% python3 -q
>>> import numpy as np
>>> np.set_printoptions(precision=3, suppress=True, linewidth=160)
>>> K = np.array([[5, 5, 5, 5, 5, 5, 5, 5],
...     [5, 10, 10, 10, 10, 10, 10, 10],
...     [5, 10, 15, 15, 15, 15, 15, 15],
...     [5, 10, 15, 20, 20, 20, 20, 20],
...     [5, 10, 15, 20, 25, 25, 25, 25],
...     [5, 10, 15, 20, 25, 30, 30, 30],
...     [5, 10, 15, 20, 25, 30, 35, 35],
...     [5, 10, 15, 20, 25, 30, 35, 40]])
>>> x0 = np.ones(8)
>>> for _ in range(3):
...     x0 = K @ x0
...     x0 /= np.linalg.norm(x0)
...     print(round(x0 @ K @ x0, 3))
... 
146.638
146.824
146.826
>>> x0
array([0.089, 0.175, 0.256, 0.327, 0.387, 0.434, 0.466, 0.483])
>>> M = np.array([[2, 0, 1, 2, 2, 1, 0, 0],
...     [0, 1, 2, 1, 1, 0, 0, 1],
...     [2, 0, 2, 1, 1, 1, 0, 0],
...     [2, 2, 1, 1, 1, 1, 1, 2],
...     [1, 2, 0, 1, 0, 0, 1, 0],
...     [1, 1, 2, 2, 1, 2, 1, 1],
...     [2, 2, 0, 1, 0, 1, 0, 1],
...     [1, 2, 1, 2, 0, 0, 2, 0],
...     [0, 2, 0, 2, 2, 0, 0, 0],
...     [2, 2, 0, 1, 0, 2, 1, 2],
...     [0, 2, 1, 2, 2, 0, 0, 1],
...     [1, 0, 2, 2, 2, 1, 1, 1],
...     [0, 0, 1, 2, 1, 0, 1, 1],
...     [1, 0, 0, 0, 2, 0, 2, 2]])
>>> M[4] = M[0]
>>> M
array([[2, 0, 1, 2, 2, 1, 0, 0],
       [0, 1, 2, 1, 1, 0, 0, 1],
       [2, 0, 2, 1, 1, 1, 0, 0],
       [2, 2, 1, 1, 1, 1, 1, 2],
       [2, 0, 1, 2, 2, 1, 0, 0],
       [1, 1, 2, 2, 1, 2, 1, 1],
       [2, 2, 0, 1, 0, 1, 0, 1],
       [1, 2, 1, 2, 0, 0, 2, 0],
       [0, 2, 0, 2, 2, 0, 0, 0],
       [2, 2, 0, 1, 0, 2, 1, 2],
       [0, 2, 1, 2, 2, 0, 0, 1],
       [1, 0, 2, 2, 2, 1, 1, 1],
       [0, 0, 1, 2, 1, 0, 1, 1],
       [1, 0, 0, 0, 2, 0, 2, 2]])
>>> B = np.c_[M[:, :7] @ np.array([[3, 0, 3, -3, 2, 1, 0],
...     [-2, 3, 1, -3, 0, 1, 1],
...     [2, 0, 1, 2, 3, -3, 2],
...     [0, 3, -2, 0, -2, -1, 2],
...     [-3, 0, 0, 2, 1, -2, 3],
...     [0, 0, -3, 0, -2, 1, -2],
...     [2, 3, 2, 2, -3, -3, 0]]), np.array([2, 1, 1, 1, 0, 0, 1, 1, 2, 1, 1, 0, 3, 2])]
>>> B
array([[  2,   6,   0,   0,   3,  -6,  10,   2],
       [ -1,   6,   1,   3,   5,  -8,  10,   1],
       [  7,   3,   3,   0,   7,  -6,   7,   1],
       [  3,  12,   6,  -6,   1,  -4,   7,   1],
       [  2,   6,   0,   0,   3,  -6,  10,   0],
       [  4,  12,  -2,   2,  -2,  -9,   8,   0],
       [  2,   9,   3, -12,   0,   4,   2,   1],
       [  5,  18,   6,  -3,  -5,  -8,   8,   1],
       [-10,  12,  -2,  -2,  -2,  -4,  12,   2],
       [  4,  12,   2, -10,  -5,   2,   0,   1],
       [ -8,  12,  -1,   0,   1,  -7,  14,   1],
       [  3,   9,   0,   7,   1, -13,  12,   0],
       [  1,   9,  -1,   6,  -3, -10,   9,   3],
       [  1,   6,   7,   5,  -2,  -9,   6,   2]])
>>> np.linalg.norm(np.linalg.qr(M)[0].T @ B, axis=0) ** 2 / ((B ** 2).sum(axis=0) + 1e-12)
array([1.   , 1.   , 1.   , 1.   , 1.   , 1.   , 1.   , 0.765])
>>> np.round(np.linalg.lstsq(M, B[:, 0])[0], 3) + 0
array([ 3., -2.,  2.,  0., -3.,  0.,  2.,  0.])
